$ ipython --no-banner

In [1]: import numpy as np

In [2]: import numpy.linalg as la

In [3]: np.set_printoptions(precision=2, suppress=True, linewidth=200)

In [4]: def rd(a):
   ...:     return np.round(a, 2) + 0
   ...: 

In [5]: O, _ = la.qr(np.array([[2.6, 0.0, -1.4, -0.4, -0.7, 1.6, 1.2],
   ...:     [0.0, -0.3, -0.6, -1.2, -0.2, 1.8, 0.8],
   ...:     [-0.1, -0.9, -0.5, 0.7, 1.1, -0.6, 0.4],
   ...:     [1.5, 1.3, -0.1, 0.8, 0.2, 1.4, -0.7],
   ...:     [-0.1, -0.4, 1.3, -1.2, 1.9, 1.4, 0.9],
   ...:     [2.1, -1.0, 1.5, -0.9, 0.4, 2.1, 1.3],
   ...:     [-1.1, -1.2, -0.7, -0.9, 0.0, -0.3, 0.8]]))

In [6]: X = O[:, :7]

In [7]: rd(X)
Out[7]: 
array([[-0.68, -0.1 , -0.55, -0.18, -0.07,  0.43, -0.06],
       [ 0.  , -0.13, -0.24, -0.59, -0.07, -0.65, -0.39],
       [ 0.03, -0.4 , -0.24,  0.64, -0.54, -0.21, -0.22],
       [-0.39,  0.52,  0.02,  0.06, -0.37, -0.43,  0.5 ],
       [ 0.03, -0.17,  0.47, -0.41, -0.69,  0.31, -0.01],
       [-0.55, -0.53,  0.51,  0.08,  0.3 , -0.25,  0.09],
       [ 0.29, -0.49, -0.32, -0.19,  0.  , -0.05,  0.73]])

In [8]: # columns are unit length and at right angles

In [9]: x0 = np.array([1, -2, -1, -3, 2, 1, 3])

In [10]: y = X @ x0

In [11]: rd(y)
Out[11]: array([ 0.71,  0.31, -2.81, -1.32,  0.06,  0.37,  4.32])

In [12]: rd(la.solve(X, X[:, 0]))
Out[12]: array([1., 0., 0., 0., 0., 0., 0.])

In [13]: rd(la.norm(X, axis=0))
Out[13]: array([1., 1., 1., 1., 1., 1., 1.])

In [14]: rd(la.svd(X, compute_uv=False))
Out[14]: array([1., 1., 1., 1., 1., 1., 1.])

In [15]: r0 = np.array([-1, -1])

In [16]: rd(np.correlate(X[2], X[0], "full"))
Out[16]: array([ 0.  ,  0.04, -0.16, -0.12,  0.38, -0.01,  0.  , -0.04,  0.44, -0.22,  0.51,  0.17,  0.15])

In [17]: rd(np.convolve(X[2], r0))
Out[17]: array([-0.03,  0.37,  0.63, -0.4 , -0.1 ,  0.75,  0.44,  0.22])

In [18]: rd(np.polyval(r0, X[2]))
Out[18]: array([-1.03, -0.6 , -0.76, -1.64, -0.46, -0.79, -0.78])

In [19]: rd(np.array([np.convolve(row, r0, "same") for row in X]))
Out[19]: 
array([[ 0.68,  0.78,  0.65,  0.73,  0.25, -0.36, -0.37],
       [ 0.  ,  0.13,  0.38,  0.83,  0.66,  0.72,  1.04],
       [-0.03,  0.37,  0.63, -0.4 , -0.1 ,  0.75,  0.44],
       [ 0.39, -0.13, -0.54, -0.08,  0.31,  0.8 , -0.07],
       [-0.03,  0.15, -0.3 , -0.06,  1.1 ,  0.38, -0.31],
       [ 0.55,  1.08,  0.02, -0.59, -0.38, -0.05,  0.15],
       [-0.29,  0.2 ,  0.81,  0.51,  0.19,  0.04, -0.69]])

In [20]: ang = np.radians(30)

In [21]: R = np.eye(7)

In [22]: R[6, 6] = R[4, 4] = np.cos(ang)

In [23]: R[6, 4], R[4, 6] = -np.sin(ang), np.sin(ang)

In [24]: rd(R)
Out[24]: 
array([[ 1.  ,  0.  ,  0.  ,  0.  ,  0.  ,  0.  ,  0.  ],
       [ 0.  ,  1.  ,  0.  ,  0.  ,  0.  ,  0.  ,  0.  ],
       [ 0.  ,  0.  ,  1.  ,  0.  ,  0.  ,  0.  ,  0.  ],
       [ 0.  ,  0.  ,  0.  ,  1.  ,  0.  ,  0.  ,  0.  ],
       [ 0.  ,  0.  ,  0.  ,  0.  ,  0.87,  0.  ,  0.5 ],
       [ 0.  ,  0.  ,  0.  ,  0.  ,  0.  ,  1.  ,  0.  ],
       [ 0.  ,  0.  ,  0.  ,  0.  , -0.5 ,  0.  ,  0.87]])

In [25]: Y = X @ R.T

In [26]: rd(np.abs(Y - X).max(axis=0))
Out[26]: array([0.  , 0.  , 0.  , 0.  , 0.37, 0.  , 0.35])

In [27]: np.allclose(la.norm(X, axis=1), la.norm(Y, axis=1))
Out[27]: True

In [28]: rd(Y)
Out[28]: 
array([[-0.68, -0.1 , -0.55, -0.18, -0.09,  0.43, -0.02],
       [ 0.  , -0.13, -0.24, -0.59, -0.26, -0.65, -0.3 ],
       [ 0.03, -0.4 , -0.24,  0.64, -0.58, -0.21,  0.07],
       [-0.39,  0.52,  0.02,  0.06, -0.07, -0.43,  0.62],
       [ 0.03, -0.17,  0.47, -0.41, -0.6 ,  0.31,  0.34],
       [-0.55, -0.53,  0.51,  0.08,  0.3 , -0.25, -0.07],
       [ 0.29, -0.49, -0.32, -0.19,  0.37, -0.05,  0.63]])

In [29]: x0 = np.array([2, 2, 0, 0, 1, 0, 3])

In [30]: h = np.maximum(X @ x0, 0)

In [31]: np.flatnonzero(h > 1e-9)
Out[31]: array([3, 6])

In [32]: rd(np.tanh(X @ x0))
Out[32]: array([-0.95, -0.91, -0.96,  0.88, -0.76, -0.92,  0.95])

In [33]: rd(np.maximum(X @ (3 * x0), 0))
Out[33]: array([0.  , 0.  , 0.  , 4.14, 0.  , 0.  , 5.38])

In [34]: rd(X * (h > 1e-9)[:, None])
Out[34]: 
array([[ 0.  ,  0.  ,  0.  ,  0.  ,  0.  ,  0.  ,  0.  ],
       [ 0.  ,  0.  ,  0.  ,  0.  ,  0.  ,  0.  ,  0.  ],
       [ 0.  ,  0.  ,  0.  ,  0.  ,  0.  ,  0.  ,  0.  ],
       [-0.39,  0.52,  0.02,  0.06, -0.37, -0.43,  0.5 ],
       [ 0.  ,  0.  ,  0.  ,  0.  ,  0.  ,  0.  ,  0.  ],
       [ 0.  ,  0.  ,  0.  ,  0.  ,  0.  ,  0.  ,  0.  ],
       [ 0.29, -0.49, -0.32, -0.19,  0.  , -0.05,  0.73]])

In [35]: rd(np.maximum(X @ x0, 0) - np.maximum(-X @ x0, 0))
Out[35]: array([-1.82, -1.5 , -1.95,  1.38, -1.  , -1.58,  1.79])
